% python3 -q
>>> import numpy as np
>>> np.set_printoptions(precision=2, suppress=True, linewidth=120)
>>> X = np.load("mat.npy")
>>> X
array([[14., -9.,  9.,  0.,  0.,  9.,  6., -6., -9.,  0.,  0.,  9.,  9.],
       [-9., 14., -9.,  0.,  0., -9., -6.,  6.,  9.,  0.,  0., -9., -9.],
       [ 9., -9., 14.,  0.,  0.,  9.,  6., -6., -9.,  0.,  0.,  9.,  9.],
       [ 0.,  0.,  0.,  5.,  0.,  0.,  0.,  0.,  0.,  0.,  0.,  0.,  0.],
       [ 0.,  0.,  0.,  0.,  5.,  0.,  0.,  0.,  0.,  0.,  0.,  0.,  0.],
       [ 9., -9.,  9.,  0.,  0., 14.,  6., -6., -9.,  0.,  0.,  9.,  9.],
       [ 6., -6.,  6.,  0.,  0.,  6.,  9., -4., -6.,  0.,  0.,  6.,  6.],
       [-6.,  6., -6.,  0.,  0., -6., -4.,  9.,  6.,  0.,  0., -6., -6.],
       [-9.,  9., -9.,  0.,  0., -9., -6.,  6., 14.,  0.,  0., -9., -9.],
       [ 0.,  0.,  0.,  0.,  0.,  0.,  0.,  0.,  0.,  5.,  0.,  0.,  0.],
       [ 0.,  0.,  0.,  0.,  0.,  0.,  0.,  0.,  0.,  0.,  5.,  0.,  0.],
       [ 9., -9.,  9.,  0.,  0.,  9.,  6., -6., -9.,  0.,  0., 14.,  9.],
       [ 9., -9.,  9.,  0.,  0.,  9.,  6., -6., -9.,  0.,  0.,  9., 14.]])
>>> # 5 groups of indices that never mix
>>> O, r_ = np.linalg.qr(X)
>>> np.abs(np.diag(r_))
array([27.46,  7.01,  6.11,  5.  ,  5.  ,  5.77,  5.27,  5.24,  5.48,  5.  ,  5.  ,  5.41,  5.35])
>>> O.shape, r_.shape
((13, 13), (13, 13))
>>> np.allclose(r_.T @ r_, X.T @ X)
True
>>> round(np.log10(np.linalg.cond(X)))
1
>>> np.abs(np.linalg.svd(X)[2][-1])
array([0.93, 0.14, 0.14, 0.  , 0.  , 0.14, 0.09, 0.09, 0.14, 0.  , 0.  , 0.14, 0.14])
>>> print([round(float(x), 2) for x in np.linalg.svd(X, compute_uv=False)[:3]])
[76.0, 5.0, 5.0]
>>> w, evecs = np.linalg.eigh(X)
>>> np.unique(w.round(6) + 0, return_counts=True)[1]
array([12,  1])
>>> (w > 1e-8).sum(), (w < -1e-8).sum()
(np.int64(13), np.int64(0))
>>> np.abs(evecs[:, -1]).round(6).argmax()
np.int64(0)
>>> np.linalg.eigvalsh(X @ X)
array([  25.,   25.,   25.,   25.,   25.,   25.,   25.,   25.,   25.,   25.,   25.,   25., 5776.])
>>> np.linalg.eigvalsh(X + 2 * np.eye(13))
array([ 7.,  7.,  7.,  7.,  7.,  7.,  7.,  7.,  7.,  7.,  7.,  7., 78.])
>>> w.sum(), np.trace(X)
(np.float64(136.0), np.float64(136.0))
>>> out = np.linalg.inv(X)
>>> np.round(np.linalg.det(X) * np.linalg.det(out), 2)
np.float64(1.0)
>>> left, s, Vh = np.linalg.svd(X)
>>> s
array([76.,  5.,  5.,  5.,  5.,  5.,  5.,  5.,  5.,  5.,  5.,  5.,  5.])
>>> out = left[:, :1] @ np.diag(s[:1]) @ Vh[:1]
>>> np.linalg.matrix_rank(out)
np.int64(1)
>>> round(float(np.linalg.norm(X - out) / np.linalg.norm(X)), 2)
0.22
>>> J = np.load("dump.npy")
>>> J
array([[ 1,  0,  0,  0],
       [-2,  1,  0,  0],
       [ 0,  2,  1,  0],
       [ 1, -2, -2,  1]])
>>> # triangular, det is the product of the diagonal
>>> f = np.array([0, 0, 3, 2])
>>> out = J + np.outer(f, np.eye(4)[3])
>>> np.linalg.matrix_rank(out - J)
np.int64(1)
>>> np.linalg.determinant(J)
Traceback (most recent call last):
  File "<python-input-32>", line 1, in <module>
    np.linalg.determinant(J)
    ^^^^^^^^^^^^^^^^^^^^^
AttributeError: module 'numpy.linalg' has no attribute 'determinant'
>>> np.round(np.abs(np.linalg.eigvals(J)).max(), 2)
np.float64(1.0)
>>> print(np.allclose(J, J.T))
False
>>> w, evecs = np.linalg.eig(J)
>>> np.sort(np.linalg.eigvals(J.T))
array([1., 1., 1., 1.])
>>> np.sort(np.linalg.eigvals(np.linalg.inv(J)))
array([1., 1., 1., 1.])
>>> w
array([1., 1., 1., 1.])
>>> P = np.triu(np.array([[1, 1, 2, 2], [1, 2, 2, 1], [0, 1, 2, 2], [1, 0, 2, 2]]), 1) + np.eye(4)
>>> out = P @ J @ np.linalg.inv(P)
>>> P @ J - J @ P
array([[ 0.,  0., -4.,  0.],
       [ 1.,  4.,  2.,  4.],
       [ 2., -4., -8., -2.],
       [ 0., -1.,  2.,  4.]])
>>> print(np.round(np.linalg.det(out), 2))
1.0
>>> np.trace(out), np.trace(J)
(np.float64(4.0), np.int64(4))
>>> np.linalg.matrix_rank(out)
np.int64(4)
>>> O, _ = np.linalg.qr(np.array([[2.1, -0.2, 1.8, 0.8, -1.1, 0.6, 0.7, 0.5, 2.1, -0.4],
...     [1.1, 1.7, 0.0, 0.0, 0.9, 0.1, 0.0, -2.0, -0.1, -0.3],
...     [0.3, 1.4, 0.7, -1.8, -0.2, 0.3, -0.8, -1.4, -0.9, 1.0],
...     [1.4, 0.5, 0.7, -0.1, 0.7, -0.2, -0.5, -1.2, -0.2, 0.2],
...     [-0.9, -1.9, -0.6, 0.2, 0.1, -0.9, 1.1, -0.1, 2.0, -1.6],
...     [-0.7, 0.2, 1.1, -1.7, 0.5, -2.5, -0.2, -1.9, -2.2, 0.2],
...     [-0.9, -0.5, 0.1, -1.4, -1.8, -1.1, -0.3, -1.9, 0.2, 0.6],
...     [-0.6, 0.4, 0.5, 0.6, -0.6, -0.1, 0.7, -0.5, -0.4, -1.3],
...     [0.8, -1.3, -0.8, -2.1, -0.5, -1.0, -0.3, 0.3, 0.1, 0.6],
...     [0.5, -0.5, -2.4, -0.3, 0.3, -0.4, -1.1, -0.5, -0.6, 1.2]]))
>>> F = 4 * O
>>> F
array([[-2.53,  0.98, -2.03,  0.58,  1.16, -0.64, -0.15, -0.2 , -0.67,  1.39],
       [-1.32, -1.74,  0.99, -0.09, -0.4 , -1.36, -2.38,  0.68, -1.23, -0.75],
       [-0.36, -1.64, -0.15, -2.01,  0.53,  1.8 , -0.33,  1.12,  0.66,  1.95],
       [-1.69, -0.14, -0.42, -0.27, -1.27, -0.56,  1.43,  1.92,  1.84, -1.36],
       [ 1.08,  2.06, -0.31,  0.32, -1.16, -0.11, -1.73,  2.22,  0.1 ,  1.04],
       [ 0.84, -0.49, -1.38, -1.83, -1.84, -2.04,  0.51, -0.97, -0.44,  0.93],
       [ 1.08,  0.31, -0.5 , -1.44,  2.5 , -1.21,  0.52,  1.55, -0.83, -1.15],
       [ 0.72, -0.71, -0.52,  0.69,  1.19, -1.39, -1.33, -0.64,  2.93,  0.32],
       [-0.96,  1.9 ,  0.48, -2.34,  0.03,  0.51, -1.3 , -1.37,  0.8 , -1.14],
       [-0.6 ,  0.8 ,  2.82, -0.28,  0.44, -1.54,  1.06,  0.13,  0.31,  1.78]])
>>> W = np.array([[-7, 8, 0],
...     [2, -5, -7],
...     [5, -3, -9],
...     [-1, 0, 2],
...     [-9, 2, 6],
...     [-4, 3, -6],
...     [-1, 6, 9],
...     [-2, 9, -5],
...     [-2, -6, 4],
...     [1, 8, 7]])
>>> b = np.array([0, 2, 2])
>>> act = np.maximum(F @ W + b, 0)
>>> np.linalg.matrix_rank(act)
np.int64(3)
>>> (act > 0).mean(axis=0)
array([0.7, 0.5, 0.7])
>>> Z = np.array([[1, -3, 0], [-1, -1, -2], [0, -2, 1]])
>>> (act @ Z).round(6).argmax(axis=1)
array([2, 0, 0, 0, 0, 2, 0, 2, 0, 0])
>>> K = np.array([[2.05, -1.0, 0.0, 1.0, 2.0, 0.0, -1.0, -2.0],
...     [1.0, 2.05, -2.0, -1.0, 0.0, 2.0, 2.0, -2.0],
...     [2.0, -2.0, -0.95, 0.0, 2.0, 0.0, 0.0, 1.0],
...     [2.0, 0.0, -2.0, 1.05, -1.0, 2.0, 1.0, -1.0],
...     [-2.0, 0.0, 1.0, -2.0, -1.95, 1.0, 1.0, -1.0],
...     [-1.0, -2.0, -2.0, -1.0, -2.0, -1.95, -1.0, -2.0],
...     [-2.0, 2.0, -1.0, 1.0, 0.0, 1.0, 2.05, 2.0],
...     [2.0, -1.0, 0.0, 1.0, 2.0, 0.0, -1.0, -1.95]])
>>> K
array([[ 2.05, -1.  ,  0.  ,  1.  ,  2.  ,  0.  , -1.  , -2.  ],
       [ 1.  ,  2.05, -2.  , -1.  ,  0.  ,  2.  ,  2.  , -2.  ],
       [ 2.  , -2.  , -0.95,  0.  ,  2.  ,  0.  ,  0.  ,  1.  ],
       [ 2.  ,  0.  , -2.  ,  1.05, -1.  ,  2.  ,  1.  , -1.  ],
       [-2.  ,  0.  ,  1.  , -2.  , -1.95,  1.  ,  1.  , -1.  ],
       [-1.  , -2.  , -2.  , -1.  , -2.  , -1.95, -1.  , -2.  ],
       [-2.  ,  2.  , -1.  ,  1.  ,  0.  ,  1.  ,  2.05,  2.  ],
       [ 2.  , -1.  ,  0.  ,  1.  ,  2.  ,  0.  , -1.  , -1.95]])
>>> def softmax(z):
...     e = np.exp(z - z.max(axis=-1, keepdims=True))
...     return e / e.sum(axis=-1, keepdims=True)
... 
>>> softmax(K).sum(axis=1)
array([1., 1., 1., 1., 1., 1., 1., 1.])
>>> softmax(K[7] + -1)
array([0.36, 0.02, 0.05, 0.13, 0.36, 0.05, 0.02, 0.01])
>>> softmax(K[7])
array([0.36, 0.02, 0.05, 0.13, 0.36, 0.05, 0.02, 0.01])
>>> S = K @ K.T / np.sqrt(8)
>>> softmax(S).round(6).argmax(axis=1)
array([0, 1, 2, 3, 4, 5, 6, 0])
>>> softmax(S)[7] @ K
array([ 2.01, -1.02, -0.07,  0.95,  1.95,  0.02, -0.93, -1.84])
>>> np.round(softmax(S + np.triu(np.full(S.shape, -np.inf), 1)), 2) + 0
array([[1.  , 0.  , 0.  , 0.  , 0.  , 0.  , 0.  , 0.  ],
       [0.  , 1.  , 0.  , 0.  , 0.  , 0.  , 0.  , 0.  ],
       [0.11, 0.  , 0.88, 0.  , 0.  , 0.  , 0.  , 0.  ],
       [0.01, 0.24, 0.01, 0.74, 0.  , 0.  , 0.  , 0.  ],
       [0.  , 0.02, 0.  , 0.  , 0.98, 0.  , 0.  , 0.  ],
       [0.  , 0.  , 0.  , 0.  , 0.  , 1.  , 0.  , 0.  ],
       [0.  , 0.01, 0.  , 0.  , 0.  , 0.  , 0.99, 0.  ],
       [0.49, 0.  , 0.04, 0.01, 0.  , 0.  , 0.  , 0.45]])
>>> out = np.array([[-1, 9], [4, 3], [7, 4]])
>>> arr = np.tile(out, (2, 3))
>>> arr
array([[-1,  9, -1,  9, -1,  9],
       [ 4,  3,  4,  3,  4,  3],
       [ 7,  4,  7,  4,  7,  4],
       [-1,  9, -1,  9, -1,  9],
       [ 4,  3,  4,  3,  4,  3],
       [ 7,  4,  7,  4,  7,  4]])
>>> # columns 0 and 2 are equal
>>> ang = np.radians(15)
>>> r_ = np.eye(6)
>>> r_[5, 5] = r_[4, 4] = np.cos(ang)
>>> r_[5, 4], r_[4, 5] = -np.sin(ang), np.sin(ang)
>>> print(r_)
[[ 1.    0.    0.    0.    0.    0.  ]
 [ 0.    1.    0.    0.    0.    0.  ]
 [ 0.    0.    1.    0.    0.    0.  ]
 [ 0.    0.    0.    1.    0.    0.  ]
 [ 0.    0.    0.    0.    0.97  0.26]
 [ 0.    0.    0.    0.   -0.26  0.97]]
>>> out = arr @ r_.T
>>> print(np.allclose(np.linalg.norm(arr, axis=1), np.linalg.norm(out, axis=1)))
True
>>> print(np.abs(out - arr).max(axis=0))
[0.   0.   0.   0.   2.36 1.95]
>>> rk = np.linalg.matrix_rank(arr)
>>> print(rk)
2
>>> N = np.linalg.svd(arr)[2][rk:].T
>>> print([int(np.linalg.matrix_rank(arr[:, :j + 1])) for j in range(6)])
[1, 2, 2, 2, 2, 2]
>>> [int(np.linalg.matrix_rank(arr[:i])) for i in range(1, len(arr) + 1)]
[1, 2, 2, 2, 2, 2]
>>> print([int(np.linalg.matrix_rank(np.delete(arr, i, axis=0))) for i in range(6)])
[2, 2, 2, 2, 2, 2]
>>> np.round(N @ N.T, 2) + 0
array([[ 0.67,  0.  , -0.33,  0.  , -0.33,  0.  ],
       [ 0.  ,  0.67,  0.  , -0.33,  0.  , -0.33],
       [-0.33,  0.  ,  0.67,  0.  , -0.33,  0.  ],
       [ 0.  , -0.33,  0.  ,  0.67,  0.  , -0.33],
       [-0.33,  0.  , -0.33,  0.  ,  0.67,  0.  ],
       [ 0.  , -0.33,  0.  , -0.33,  0.  ,  0.67]])
>>> np.linalg.matrix_rank(arr.T @ arr), np.linalg.matrix_rank(arr @ arr.T)
(np.int64(2), np.int64(2))
>>> print(N.shape)
(6, 4)
>>> rng = np.random.default_rng(33963)
>>> lab = rng.permutation(6)
>>> lab
array([4, 5, 3, 2, 1, 0])
>>> out = arr[lab][:, lab]
>>> np.trace(out)
np.int64(26)
>>> out
array([[ 4,  3,  3,  4,  3,  4],
       [ 7,  4,  4,  7,  4,  7],
       [-1,  9,  9, -1,  9, -1],
       [ 7,  4,  4,  7,  4,  7],
       [ 4,  3,  3,  4,  3,  4],
       [-1,  9,  9, -1,  9, -1]])
>>> out = arr + rng.integers(-2, 3, (6, 2)) @ rng.integers(-2, 3, (2, 6))
>>> out
array([[-1, 13,  3, 17, -3, 13],
       [-2,  5,  3,  1,  9,  5],
       [11,  0,  5,  0,  5,  0],
       [-3,  9, -2,  7,  1,  9],
       [ 2,  3,  3,  1,  6,  3],
       [ 5,  8, 10, 10,  7,  8]])
>>> np.round(np.linalg.svd(out - arr, compute_uv=False), 2) + 0
array([15.85, 10.85,  0.  ,  0.  ,  0.  ,  0.  ])
>>> np.linalg.matrix_rank(out - arr, tol=1e-8)
np.int64(2)
>>> np.abs(out - arr).sum(axis=1)
array([22, 18, 20,  7,  7, 19])
>>> T = np.stack([arr, -3 * arr, arr[::-1]])
>>> T.shape
(3, 6, 6)
>>> np.einsum("bij,cij->bc", T, T)
array([[ 1032, -3096,   498],
       [-3096,  9288, -1494],
       [  498, -1494,  1032]])
>>> T.sum(axis=0)
array([[  9, -14,   9, -14,   9, -14],
       [ -4,  -3,  -4,  -3,  -4,  -3],
       [-15,   1, -15,   1, -15,   1],
       [  9, -14,   9, -14,   9, -14],
       [ -4,  -3,  -4,  -3,  -4,  -3],
       [-15,   1, -15,   1, -15,   1]])
>>> np.linalg.det(T)
array([0., 0., 0.])
>>> np.linalg.norm(T, axis=(1, 2))
array([32.12, 96.37, 32.12])
>>> M = np.loadtxt("block12.csv", delimiter=",")
>>> print(M)
[[ 0.  3. -1. -3.  3.  2. -3.  2. -3.  3. -2.]
 [-3. -3.  2. -3.  3. -3. -2. -1.  3.  2. -3.]
 [ 1. -3. -1. -1.  1.  0. -2.  0.  1.  0. -1.]
 [-2.  2.  2.  0. -3.  3. -3.  1. -2.  0.  2.]
 [ 2.  0. -3.  3.  3.  2. -2. -2. -3. -1.  3.]
 [-3. -1. -2.  3.  1.  0.  3.  1. -3. -1. -2.]
 [ 3. -2.  0.  2. -2. -3.  2. -2. -3. -1.  1.]
 [ 1.  0. -1. -1.  1.  3.  3. -1.  2. -3. -1.]
 [-1.  0.  0. -2.  0.  1.  3.  1. -3.  1. -2.]]
>>> np.diff(M, axis=0)
array([[-3., -6.,  3.,  0.,  0., -5.,  1., -3.,  6., -1., -1.],
       [ 4.,  0., -3.,  2., -2.,  3.,  0.,  1., -2., -2.,  2.],
       [-3.,  5.,  3.,  1., -4.,  3., -1.,  1., -3.,  0.,  3.],
       [ 4., -2., -5.,  3.,  6., -1.,  1., -3., -1., -1.,  1.],
       [-5., -1.,  1.,  0., -2., -2.,  5.,  3.,  0.,  0., -5.],
       [ 6., -1.,  2., -1., -3., -3., -1., -3.,  0.,  0.,  3.],
       [-2.,  2., -1., -3.,  3.,  6.,  1.,  1.,  5., -2., -2.],
       [-2.,  0.,  1., -1., -1., -2.,  0.,  2., -5.,  4., -1.]])
>>> print(np.unravel_index(np.abs(M).argmax(), M.shape))
(np.int64(0), np.int64(1))
>>> np.count_nonzero(M)
np.int64(86)
>>> M.shape
(9, 11)
>>> M.sum(axis=0)
array([ -2.,  -4.,  -4.,  -2.,   7.,   5.,  -1.,  -1., -11.,   0.,  -5.])
>>> np.linalg.matrix_rank(M)
np.int64(9)
